$ ipython --no-banner

In [1]: import numpy as np

In [2]: from numpy import linalg as LA

In [3]: np.set_printoptions(precision=2, suppress=True, linewidth=140, floatmode="fixed")

In [4]: mat = np.array([[-2, -3, 3, 3, -4],
   ...:     [1, -1, 2, 3, -3],
   ...:     [-4, -3, -5, 2, -3],
   ...:     [1, 5, 1, 0, -2],
   ...:     [3, 5, 5, 2, -3],
   ...:     [-1, -4, 5, 3, -4],
   ...:     [1, -1, 1, 4, -5],
   ...:     [3, -3, 1, -2, 5],
   ...:     [-3, 1, 3, -2, -2],
   ...:     [0, 1, 0, 2, -5],
   ...:     [5, -5, -1, 4, -1]])

In [5]: mat
Out[5]: 
array([[-2, -3,  3,  3, -4],
       [ 1, -1,  2,  3, -3],
       [-4, -3, -5,  2, -3],
       [ 1,  5,  1,  0, -2],
       [ 3,  5,  5,  2, -3],
       [-1, -4,  5,  3, -4],
       [ 1, -1,  1,  4, -5],
       [ 3, -3,  1, -2,  5],
       [-3,  1,  3, -2, -2],
       [ 0,  1,  0,  2, -5],
       [ 5, -5, -1,  4, -1]])

In [6]: proj = mat @ LA.solve(mat.T @ mat, mat.T)

In [7]: np.trace(proj)
Out[7]: np.float64(5.0)

In [8]: dist = LA.norm(mat[:, None] - mat[None], axis=-1)

In [9]: LA.norm(mat, axis=1)
Out[9]: array([6.86, 4.90, 7.94, 5.57, 8.49, 8.19, 6.63, 6.93, 5.20, 5.48, 8.25])

In [10]: dist[4].round(6).argsort(kind="stable")[:4]
Out[10]: array([4, 3, 1, 9])

In [11]: dist[:5, :5]
Out[11]: 
array([[ 0.00,  3.87,  8.37,  9.49,  9.75],
       [ 3.87,  0.00,  8.89,  6.86,  7.07],
       [ 8.37,  8.89,  0.00, 11.40, 14.59],
       [ 9.49,  6.86, 11.40,  0.00,  5.00],
       [ 9.75,  7.07, 14.59,  5.00,  0.00]])

In [12]: np.flatnonzero(dist[4] < dist.mean() / 2)
Out[12]: array([4])

In [13]: LA.matrix_rank(dist ** 2)
Out[13]: np.int64(7)

In [14]: LA.norm(mat - mat.mean(axis=0), axis=1)
Out[14]: array([4.18, 1.67, 8.07, 6.04, 7.30, 5.46, 3.50, 9.04, 5.57, 3.40, 7.25])

In [15]: out = np.c_[mat[:, :2] @ np.array([[3, 0], [3, 1]]), np.array([0, -2, -1, 2, 0, -1, -1, 0, 0, 1, 0])]

In [16]: out
Out[16]: 
array([[-15,  -3,   0],
       [  0,  -1,  -2],
       [-21,  -3,  -1],
       [ 18,   5,   2],
       [ 24,   5,   0],
       [-15,  -4,  -1],
       [  0,  -1,  -1],
       [  0,  -3,   0],
       [ -6,   1,   0],
       [  3,   1,   1],
       [  0,  -5,   0]])

In [17]: np.round(LA.norm(out - mat @ LA.lstsq(mat, out)[0], axis=0), 2) + 0
Out[17]: array([0.00, 0.00, 2.45])

In [18]: np.round(LA.lstsq(mat, out[:, 0])[0], 2) + 0
Out[18]: array([3.00, 3.00, 0.00, 0.00, 0.00])

In [19]: LA.matrix_rank(np.c_[mat, out])
Out[19]: np.int64(6)

In [20]: O, vecs = LA.qr(mat[:, :2])[0], LA.qr(mat[:, 2:])[0]

In [21]: s = LA.svd(O.T @ vecs, compute_uv=False)

In [22]: np.degrees(np.arccos(s.clip(0, 1)))
Out[22]: array([24.60, 69.12])

In [23]: print((s > 0.9).sum())
1

In [24]: E = np.load("m.npy")

In [25]: print(E)
[[ 0.30 -0.20  8.00 -1.70  0.00]
 [ 0.80 -0.40  1.00 -0.70 -0.70]
 [ 0.70 -1.90 -2.50 -1.20 -0.50]
 [ 0.40 -0.80 -7.50 -0.10 -1.60]
 [-0.20 -0.50  0.50  1.00 -0.80]
 [-0.80 -0.30 -1.50 -1.70 -1.10]
 [ 1.00 -1.70 -5.00 -1.50  0.10]
 [-0.10 -0.90 -1.50 -0.50 -0.60]]

In [26]: x = np.array([5, 0, 4, 0, 2])

In [27]: y = E @ x

In [28]: coef, lr = np.zeros(5), 1 / LA.norm(E, 2) ** 2

In [29]: for i in range(250):
    ...:     coef -= lr * E.T @ (E @ coef - y)
    ...:     if i % 50 == 0: print(i, round(LA.norm(E @ coef - y), 2))
    ...: 
0 9.77
50 3.32
100 1.76
150 1.19
200 0.87

In [30]: coef
Out[30]: array([ 4.52, -0.39,  4.01,  0.07,  2.19])

In [31]: print(np.round(LA.cond(E), 2))
12.94

In [32]: out = np.array([[-1, 0, -1], [-1, 1, -1], [0, -2, 0], [-2, 2, 1], [2, -1, -2]])

In [33]: E @ out
Out[33]: 
array([[  3.30, -19.60,  -1.80],
       [ -0.40,  -3.10,   0.30],
       [  2.60,   1.20,   1.00],
       [ -2.60,  15.60,   3.50],
       [ -2.90,   1.30,   3.30],
       [  2.30,   0.40,   1.60],
       [  3.90,   5.20,  -1.00],
       [  0.80,   1.70,   1.70]])

In [34]: LA.matrix_rank(np.vstack([E, out.T]))
Out[34]: np.int64(5)

In [35]: LA.matrix_rank(E @ out)
Out[35]: np.int64(3)

In [36]: np.einsum("ik,kj->ij", E, out)
Out[36]: 
array([[  3.30, -19.60,  -1.80],
       [ -0.40,  -3.10,   0.30],
       [  2.60,   1.20,   1.00],
       [ -2.60,  15.60,   3.50],
       [ -2.90,   1.30,   3.30],
       [  2.30,   0.40,   1.60],
       [  3.90,   5.20,  -1.00],
       [  0.80,   1.70,   1.70]])

In [37]: out = np.c_[E[:, :2] @ np.array([[0, -1], [-3, 3]]), np.array([3, 0, 1, 3, 0, 3, 3, 0])]

In [38]: print(out)
[[ 0.60 -0.90  3.00]
 [ 1.20 -2.00  0.00]
 [ 5.70 -6.40  1.00]
 [ 2.40 -2.80  3.00]
 [ 1.50 -1.30  0.00]
 [ 0.90 -0.10  3.00]
 [ 5.10 -6.10  3.00]
 [ 2.70 -2.60  0.00]]

In [39]: print(LA.matrix_rank(np.c_[E, out]))
6

In [40]: LA.norm(LA.qr(E)[0].T @ out, axis=0) ** 2 / ((out ** 2).sum(axis=0) + 1e-12)
Out[40]: array([1.00, 1.00, 0.77])

In [41]: np.round(LA.lstsq(E, out[:, 0])[0], 2) + 0
Out[41]: array([ 0.00, -3.00,  0.00,  0.00,  0.00])

In [42]: np.round(LA.norm(out - E @ LA.lstsq(E, out)[0], axis=0), 2) + 0
Out[42]: array([0.00, 0.00, 2.94])

In [43]: x = np.array([-2, 4, -2, 3, 4])

In [44]: y = E @ x

In [45]: LA.solve(E.T @ E, E.T @ y)
Out[45]: array([-2.00,  4.00, -2.00,  3.00,  4.00])

In [46]: y
Out[46]: array([-22.50, -10.10,  -9.60,   4.30,  -2.80,  -6.10,  -2.90,  -4.30])

In [47]: np.round(LA.pinv(E) @ E, 2) + 0
Out[47]: 
array([[1.00, 0.00, 0.00, 0.00, 0.00],
       [0.00, 1.00, 0.00, 0.00, 0.00],
       [0.00, 0.00, 1.00, 0.00, 0.00],
       [0.00, 0.00, 0.00, 1.00, 0.00],
       [0.00, 0.00, 0.00, 0.00, 1.00]])

In [48]: rng = np.random.default_rng(75)

In [49]: y = y + 0.3 * rng.normal(size=8)

In [50]: y
Out[50]: array([-22.83,  -9.98,  -9.48,   4.43,  -2.65,  -6.09,  -2.77,  -3.98])

In [51]: coef, *_ = LA.lstsq(E, y)

In [52]: print(coef)
[-2.06  3.85 -2.01  3.08  3.97]

In [53]: [round(float(LA.norm(LA.solve(E.T @ E + lam * np.eye(5), E.T @ y))), 2) for lam in (0, 1, 10, 100)]
Out[53]: [6.96, 6.28, 3.94, 1.06]

In [54]: round(LA.norm(y - E @ coef), 2)
Out[54]: np.float64(0.29)

In [55]: x = np.array([0, 3, -1, -1, -1])

In [56]: h1 = np.maximum(E @ x, 0)

In [57]: E * (h1 > 1e-9)[:, None]
Out[57]: 
array([[ 0.00, -0.00,  0.00, -0.00,  0.00],
       [ 0.00, -0.00,  0.00, -0.00, -0.00],
       [ 0.00, -0.00, -0.00, -0.00, -0.00],
       [ 0.40, -0.80, -7.50, -0.10, -1.60],
       [-0.00, -0.00,  0.00,  0.00, -0.00],
       [-0.80, -0.30, -1.50, -1.70, -1.10],
       [ 1.00, -1.70, -5.00, -1.50,  0.10],
       [-0.00, -0.00, -0.00, -0.00, -0.00]])

In [58]: np.tanh(E @ x)
Out[58]: array([-1.00, -0.66, -0.91,  1.00, -0.98,  1.00,  0.86, -0.10])

In [59]: m1 = np.load("a.npy")

In [60]: m1
Out[60]: 
array([[-1, -1, -2,  0, -3, -2, -2, -3,  1],
       [-1, -1, -2,  0, -3, -2, -2, -3,  1],
       [-2,  3,  3,  3, -1,  2, -2,  2,  3],
       [ 2,  3, -3, -3,  2, -1, -1,  2, -2]])

In [61]: # rows and columns are dependent

In [62]: rk = LA.matrix_rank(m1)

In [63]: print(rk)
3

In [64]: N = LA.svd(m1)[2][rk:].T

In [65]: [int(LA.matrix_rank(m1[:i])) for i in range(1, len(m1) + 1)]
Out[65]: [1, 1, 2, 3]

In [66]: print(LA.matrix_rank(m1.T @ m1), LA.matrix_rank(m1 @ m1.T))
3 3

In [67]: N.shape
Out[67]: (9, 6)
